In [1]: import numpy as np

In [2]: np.set_printoptions(suppress=True, linewidth=160)

In [3]: arr = np.load("sample16.npy")

In [4]: arr
Out[4]: 
array([[ 1,  1,  0,  0],
       [-2,  1,  0,  0],
       [ 0,  0,  1,  1],
       [ 0,  0, -2,  1]])

In [5]: # 2 groups of indices that never mix

In [6]: rng = np.random.default_rng(508)

In [7]: labels = rng.permutation(4)

In [8]: labels
Out[8]: array([3, 1, 2, 0])

In [9]: out = arr[labels][:, labels]

In [10]: np.allclose(out, arr)
Out[10]: False

In [11]: np.round(np.sort(np.abs(np.linalg.eigvals(out))), 2)
Out[11]: array([1.73, 1.73, 1.73, 1.73])

In [12]: np.trace(out)
Out[12]: np.int64(4)

In [13]: np.round(np.linalg.det(out), 2), np.round(np.linalg.det(arr[labels]), 2)
Out[13]: (np.float64(9.0), np.float64(-9.0))

In [14]: out
Out[14]: 
array([[ 1,  0, -2,  0],
       [ 0,  1,  0, -2],
       [ 1,  0,  1,  0],
       [ 0,  1,  0,  1]])

In [15]: X = np.load("run10.npy")

In [16]: X
Out[16]: 
array([[  4., -11.,   5.,   2.],
       [  8., -22.,  10.,   4.],
       [  8., -25.,  11.,   6.],
       [  8., -25.,   6.,  11.]])

In [17]: print(np.round(np.poly(X), 2) + 0)
[  1.  -4. -17.  60.   0.]

In [18]: print(round(np.linalg.det(2 * X), 2), np.round(np.linalg.det(X), 2))
0.0 0.0

In [19]: round(float(np.linalg.det(X[::-1])), 2)
Out[19]: 0.0

In [20]: round(float(np.linalg.eigvals(X).sum().real), 2)
Out[20]: 4.0

In [21]: np.kron(np.eye(2, dtype=int), X)
Out[21]: 
array([[  4., -11.,   5.,   2.,   0.,  -0.,   0.,   0.],
       [  8., -22.,  10.,   4.,   0.,  -0.,   0.,   0.],
       [  8., -25.,  11.,   6.,   0.,  -0.,   0.,   0.],
       [  8., -25.,   6.,  11.,   0.,  -0.,   0.,   0.],
       [  0.,  -0.,   0.,   0.,   4., -11.,   5.,   2.],
       [  0.,  -0.,   0.,   0.,   8., -22.,  10.,   4.],
       [  0.,  -0.,   0.,   0.,   8., -25.,  11.,   6.],
       [  0.,  -0.,   0.,   0.,   8., -25.,   6.,  11.]])

In [22]: data = np.load("layer9.npy")

In [23]: data
Out[23]: 
array([[ 1.11, -1.25, -2.33],
       [ 9.42, -2.97, -3.16],
       [ 0.47, -3.95, -1.66],
       [ 6.37, -2.29, -1.7 ],
       [ 6.49, -2.81, -2.58],
       [ 1.46, -0.76, -4.05],
       [ 7.8 , -2.65, -3.29],
       [ 7.63, -4.08, -1.33],
       [ 3.06, -0.92, -2.22],
       [ 8.23, -5.46, -1.15],
       [ 8.43, -2.49, -2.57],
       [ 1.41, -1.14, -0.99],
       [ 6.83, -4.37, -1.06],
       [ 2.44, -1.16, -1.55],
       [ 2.69, -1.27, -2.17],
       [-0.98, -1.65, -1.18],
       [ 2.38, -2.18,  0.81],
       [-0.97, -2.3 , -0.92],
       [ 3.29, -2.72,  0.4 ]])

In [24]: P = data @ np.linalg.solve(data.T @ data, data.T)

In [25]: np.round(np.trace(P), 2)
Out[25]: np.float64(3.0)
